$ python -q
>>> import numpy as np
>>> import numpy.linalg as la
>>> np.set_printoptions(precision=1, suppress=True, linewidth=140)
>>> m1 = np.load("layer1.npy")
>>> m1
array([[ 4,  1,  3,  4,  1,  4,  4,  3,  0,  0,  1],
       [ 3,  0,  2,  3,  0,  3,  3,  2, -1, -1,  0],
       [ 4,  1,  3,  4,  1,  4,  4,  3,  0,  0,  1],
       [ 1, -2,  0,  1, -2,  1,  1,  0, -3, -3, -2],
       [ 0, -3, -1,  0, -3,  0,  0, -1, -4, -4, -3],
       [ 3,  0,  2,  3,  0,  3,  3,  2, -1, -1,  0],
       [ 1, -2,  0,  1, -2,  1,  1,  0, -3, -3, -2],
       [ 0, -3, -1,  0, -3,  0,  0, -1, -4, -4, -3]])
>>> # column 3 repeats column 0
>>> rank = la.matrix_rank(m1)
>>> rank
np.int64(2)
>>> ns = la.svd(m1)[2][rank:].T
>>> print([int(la.matrix_rank(m1[:, :j + 1])) for j in range(11)])
[1, 2, 2, 2, 2, 2, 2, 2, 2, 2, 2]
>>> np.round(ns @ ns.T, 1) + 0
array([[ 0.8,  0. , -0.1, -0.2,  0. , -0.2, -0.2, -0.1,  0. ,  0. ,  0. ],
       [ 0. ,  0.9, -0.1,  0. , -0.1,  0. ,  0. , -0.1, -0.2, -0.2, -0.1],
       [-0.1, -0.1,  0.9, -0.1, -0.1, -0.1, -0.1, -0.1,  0. ,  0. , -0.1],
       [-0.2,  0. , -0.1,  0.8,  0. , -0.2, -0.2, -0.1,  0. ,  0. ,  0. ],
       [ 0. , -0.1, -0.1,  0. ,  0.9,  0. ,  0. , -0.1, -0.2, -0.2, -0.1],
       [-0.2,  0. , -0.1, -0.2,  0. ,  0.8, -0.2, -0.1,  0. ,  0. ,  0. ],
       [-0.2,  0. , -0.1, -0.2,  0. , -0.2,  0.8, -0.1,  0. ,  0. ,  0. ],
       [-0.1, -0.1, -0.1, -0.1, -0.1, -0.1, -0.1,  0.9,  0. ,  0. , -0.1],
       [ 0. , -0.2,  0. ,  0. , -0.2,  0. ,  0. ,  0. ,  0.7, -0.3, -0.2],
       [ 0. , -0.2,  0. ,  0. , -0.2,  0. ,  0. ,  0. , -0.3,  0.7, -0.2],
       [ 0. , -0.1, -0.1,  0. , -0.1,  0. ,  0. , -0.1, -0.2, -0.2,  0.9]])
